% python3 -q
>>> import numpy as np
>>> import numpy.linalg as la
>>> np.set_printoptions(suppress=True, linewidth=140)
>>> mat = np.load("m.npy")
>>> mat
array([[ 0, -1,  1],
       [ 0, -1,  0],
       [ 0,  0,  1]])
>>> rk = la.matrix_rank(mat)
>>> rk
np.int64(2)
>>> null = la.svd(mat)[2][rk:].T
>>> np.allclose(mat @ null, 0)
True
>>> [int(la.matrix_rank(mat[:i])) for i in range(1, len(mat) + 1)]
[1, 2, 2]
>>> null[:, 0] / null[np.abs(null[:, 0]).round(6).argmax(), 0]
array([ 1., -0., -0.])
>>> np.round(null @ null.T, 1)
array([[1., 0., 0.],
       [0., 0., 0.],
       [0., 0., 0.]])
>>> [int(la.matrix_rank(mat[:, :j + 1])) for j in range(3)]
[0, 1, 2]
>>> mat @ null
array([[0.],
       [0.],
       [0.]])
>>> la.matrix_rank(mat.T @ mat), la.matrix_rank(mat @ mat.T)
(np.int64(2), np.int64(2))
>>> np.allclose(mat @ mat.T, mat.T @ mat)
False
>>> (mat + mat.T) / 2
array([[ 0. , -0.5,  0.5],
       [-0.5, -1. ,  0. ],
       [ 0.5,  0. ,  1. ]])
>>> np.trace(mat)
np.int64(0)
>>> np.allclose(mat, mat.T)
False
>>> (mat - mat.T) / 2
array([[ 0. , -0.5,  0.5],
       [ 0.5,  0. ,  0. ],
       [-0.5,  0. ,  0. ]])
>>> print(np.round(np.sort(np.abs(la.eigvals(mat))), 1))
[0. 1. 1.]
>>> mat @ mat
array([[0, 1, 1],
       [0, 1, 0],
       [0, 0, 1]])
>>> W0 = np.load("x.npy")
>>> W0
array([[-0.5,  5. ,  4.2],
       [-0.6,  4.8,  4.2],
       [ 0.3,  5.3,  4.1],
       [-0.2,  5.2,  4.5],
       [ 0.4,  5.4,  4.2],
       [ 0. ,  4.6,  4.5],
       [-0.3,  5.3,  4. ],
       [ 0.4,  4.5,  4.2],
       [-1.2,  1. , -0.9],
       [-0.9,  0.7, -1.4],
       [-0.9,  1.4, -0.7],
       [-0.8,  1.3, -1.1],
       [-1.1,  0.5, -1.4],
       [-1.5,  0.8, -0.9],
       [-1.3,  0.9, -0.8],
       [-0.8,  1.5, -1. ]])
>>> O, Rm = la.qr(W0)
>>> O.round(1) + 0
array([[-0.2, -0.3,  0.3],
       [-0.2, -0.3,  0.4],
       [ 0.1, -0.4, -0.3],
       [-0.1, -0.4,  0.2],
       [ 0.1, -0.4, -0.3],
       [ 0. , -0.3,  0.2],
       [-0.1, -0.4,  0. ],
       [ 0.1, -0.3, -0.1],
       [-0.4,  0. ,  0. ],
       [-0.3,  0. , -0.3],
       [-0.3,  0. , -0.2],
       [-0.2,  0. , -0.4],
       [-0.3,  0. , -0.1],
       [-0.5,  0.1,  0.2],
       [-0.4,  0. ,  0.1],
       [-0.2,  0. , -0.4]])
>>> np.round(abs(Rm[0, 0]), 1), round(la.norm(W0[:, 0]), 1)
(np.float64(3.3), np.float64(3.3))
